$ ipython --no-banner

In [1]: import numpy as np

In [2]: np.set_printoptions(precision=3, suppress=True, linewidth=100, floatmode="fixed")

In [3]: mat = np.array([[0, 2, 1, -1, 0, -1, -1, 1],
   ...:     [-2, 0, 0, 1, -2, 0, -1, 2],
   ...:     [-1, 0, 0, 0, 1, 0, 0, 0],
   ...:     [1, -1, 0, 0, 2, 1, 1, 0],
   ...:     [0, 2, -1, -2, 0, 1, -2, 1],
   ...:     [1, 0, 0, -1, -1, 0, -1, -1],
   ...:     [1, 1, 0, -1, 2, 1, 0, -1],
   ...:     [-1, -2, 0, 0, -1, 1, 1, 0]])

In [4]: # antisymmetric, zero diagonal

In [5]: mat.reshape(2, -1)
Out[5]: 
array([[ 0,  2,  1, -1,  0, -1, -1,  1, -2,  0,  0,  1, -2,  0, -1,  2, -1,  0,  0,  0,  1,  0,
         0,  0,  1, -1,  0,  0,  2,  1,  1,  0],
       [ 0,  2, -1, -2,  0,  1, -2,  1,  1,  0,  0, -1, -1,  0, -1, -1,  1,  1,  0, -1,  2,  1,
         0, -1, -1, -2,  0,  0, -1,  1,  1,  0]])

In [6]: print(mat.ravel(order="F"))
[ 0 -2 -1  1  0  1  1 -1  2  0  0 -1  2  0  1 -2  1  0  0  0 -1  0  0  0 -1  1  0  0 -2 -1 -1  0  0
 -2  1  2  0 -1  2 -1 -1  0  0  1  1  0  1  1 -1 -1  0  1 -2 -1  0  1  1  2  0  0  1 -1 -1  0]

In [7]: T = mat.reshape(8, 2, -1)

In [8]: T.sum(axis=1)
Out[8]: 
array([[ 0,  1,  0,  0],
       [-4,  0, -1,  3],
       [ 0,  0,  0,  0],
       [ 3,  0,  1,  0],
       [ 0,  3, -3, -1],
       [ 0,  0, -1, -2],
       [ 3,  2,  0, -2],
       [-2, -1,  1,  0]])

In [9]: print(T[:, 0])
[[ 0  2  1 -1]
 [-2  0  0  1]
 [-1  0  0  0]
 [ 1 -1  0  0]
 [ 0  2 -1 -2]
 [ 1  0  0 -1]
 [ 1  1  0 -1]
 [-1 -2  0  0]]

In [10]: print(np.einsum("ihd,jhd->hij", T, T).shape)
(2, 8, 8)

In [11]: x = np.array([-4, 3, 1, 0, -1, 1, 4, -2])

In [12]: rhs = mat @ x

In [13]: b, lr = np.zeros(8), 1 / np.linalg.norm(mat, 2) ** 2

In [14]: for i in range(30):
    ...:     b -= lr * mat.T @ (mat @ b - rhs)
    ...:     if i % 10 == 0: print(i, round(np.linalg.norm(mat @ b - rhs), 3))
    ...: 
0 6.557
10 3.868
20 2.753

In [15]: print(b)
[-3.546  1.049  0.923 -0.087  0.040 -0.077  1.904 -1.360]

In [16]: x = np.array([-4, 3, -3, -2, 0, 0, -4, 5])

In [17]: round(float(np.linalg.det(mat)), 3)
Out[17]: 100.0

In [18]: q = np.linalg.solve(np.eye(8) - mat, np.eye(8) + mat)

In [19]: np.round(np.linalg.det(q), 3)
Out[19]: np.float64(1.0)

In [20]: rng = np.random.default_rng(273821)

In [21]: lab = rng.permutation(8)

In [22]: out = mat[:, lab] * rng.choice([-1, 1], 8)

In [23]: out
Out[23]: 
array([[-1,  0, -1,  1,  0,  1,  1, -2],
       [-1,  2,  0,  2,  2, -1,  0,  0],
       [ 0,  1,  0,  0, -1,  0,  0,  0],
       [ 1, -1,  0,  0, -2,  0, -1,  1],
       [-2,  0,  1,  1,  0,  2, -1, -2],
       [-1, -1,  0, -1,  1,  1,  0,  0],
       [ 0, -1,  0, -1, -2,  1, -1, -1],
       [ 1,  1,  0,  0,  1,  0, -1,  2]])

In [24]: U, _, VT = np.linalg.svd(mat.T @ out)

In [25]: print(np.round(U @ VT, 3) + 0)
[[ 0.000 -1.000  0.000  0.000  0.000  0.000  0.000  0.000]
 [ 0.000  0.000  0.000  0.000  0.000  0.000  0.000 -1.000]
 [ 0.000  0.000 -1.000  0.000  0.000  0.000  0.000  0.000]
 [ 0.000  0.000  0.000  0.000  0.000 -1.000  0.000  0.000]
 [ 0.000  0.000  0.000  0.000 -1.000  0.000  0.000  0.000]
 [ 0.000  0.000  0.000  0.000  0.000  0.000 -1.000  0.000]
 [ 1.000  0.000  0.000  0.000  0.000  0.000  0.000  0.000]
 [ 0.000  0.000  0.000  1.000  0.000  0.000  0.000  0.000]]

In [26]: np.round(np.linalg.lstsq(mat, out)[0], 3) + 0
Out[26]: 
array([[ 0.000, -1.000,  0.000,  0.000,  0.000,  0.000,  0.000,  0.000],
       [ 0.000,  0.000,  0.000,  0.000,  0.000,  0.000,  0.000, -1.000],
       [ 0.000,  0.000, -1.000,  0.000,  0.000,  0.000,  0.000,  0.000],
       [ 0.000,  0.000,  0.000,  0.000,  0.000, -1.000,  0.000,  0.000],
       [ 0.000,  0.000,  0.000,  0.000, -1.000,  0.000,  0.000,  0.000],
       [ 0.000,  0.000,  0.000,  0.000,  0.000,  0.000, -1.000,  0.000],
       [ 1.000,  0.000,  0.000,  0.000,  0.000,  0.000,  0.000,  0.000],
       [ 0.000,  0.000,  0.000,  1.000,  0.000,  0.000,  0.000,  0.000]])

In [27]: lab
Out[27]: array([6, 0, 2, 7, 4, 3, 5, 1])

In [28]: sigma = 3 * 0.9 ** np.arange(4)

In [29]: q, _ = np.linalg.qr(np.array([[-0.3, 1.2, 1.2, 1.3],
    ...:     [0.8, -0.4, -2.0, -1.3],
    ...:     [1.0, -0.7, -0.4, 1.5],
    ...:     [-1.0, -0.6, 0.7, 0.8]]))

In [30]: arr = rng.normal(size=(33, 4)) * sigma @ q

In [31]: print(arr)
[[ 2.278  3.468  3.343  1.639]
 [-2.970 -0.611 -3.473 -0.776]
 [ 1.634  0.840 -1.454 -0.286]
 [ 1.121  1.857  2.200  1.853]
 [ 0.635 -0.767 -1.405  5.976]
 [ 1.151  0.779  1.728 -4.751]
 [ 2.230  4.530  1.816  2.349]
 [ 1.990  2.810 -1.715 -4.438]
 [-1.053 -0.954 -3.379 -1.423]
 [ 1.777  0.611  1.124  2.657]
 [-2.175 -5.099  1.887  1.504]
 [-1.151 -0.913 -2.486 -3.391]
 [ 3.395 -0.133 -3.708  2.447]
 [ 1.545  2.096 -3.859 -2.667]
 [-0.265 -1.836 -4.309 -5.505]
 [-1.503 -4.009 -2.931  3.310]
 [ 1.438 -0.523  1.714 -1.881]
 [-1.743  0.622  0.492 -0.236]
 [-2.694  1.919  0.517 -0.824]
 [-2.205  0.073  5.015  0.092]
 [-0.043  3.098 -6.199  1.271]
 [-0.214  0.099  0.325 -3.786]
 [-2.027  4.852  3.393 -0.012]
 [-1.695 -5.403 -0.337  5.338]
 [-0.247  3.412 -3.687  3.448]
 [-1.748  2.882  2.991  0.098]
 [-2.747  2.114 -2.494 -1.774]
 [ 2.455 -0.742  0.857 -3.008]
 [ 1.050  1.022 -5.615  2.605]
 [-0.664  2.162  0.292  2.321]
 [-3.379 -1.886 -1.765  4.052]
 [-1.310 -2.738 -3.320 -0.524]
 [-0.808  0.287 -0.635 -1.728]]

In [32]: cov = np.cov(arr, rowvar=False)

In [33]: print(np.corrcoef(arr.T))
[[ 1.000  0.297 -0.015 -0.067]
 [ 0.297  1.000  0.171 -0.118]
 [-0.015  0.171  1.000  0.008]
 [-0.067 -0.118  0.008  1.000]]

In [34]: np.linalg.eigvalsh(cov)[::-1]
Out[34]: array([9.120, 8.317, 5.907, 2.810])

In [35]: np.median(arr, axis=0)
Out[35]: array([-0.265,  0.611, -0.635, -0.012])

In [36]: print(round(np.corrcoef(arr[:, 2], arr[:, 0])[0, 1], 3))
-0.015
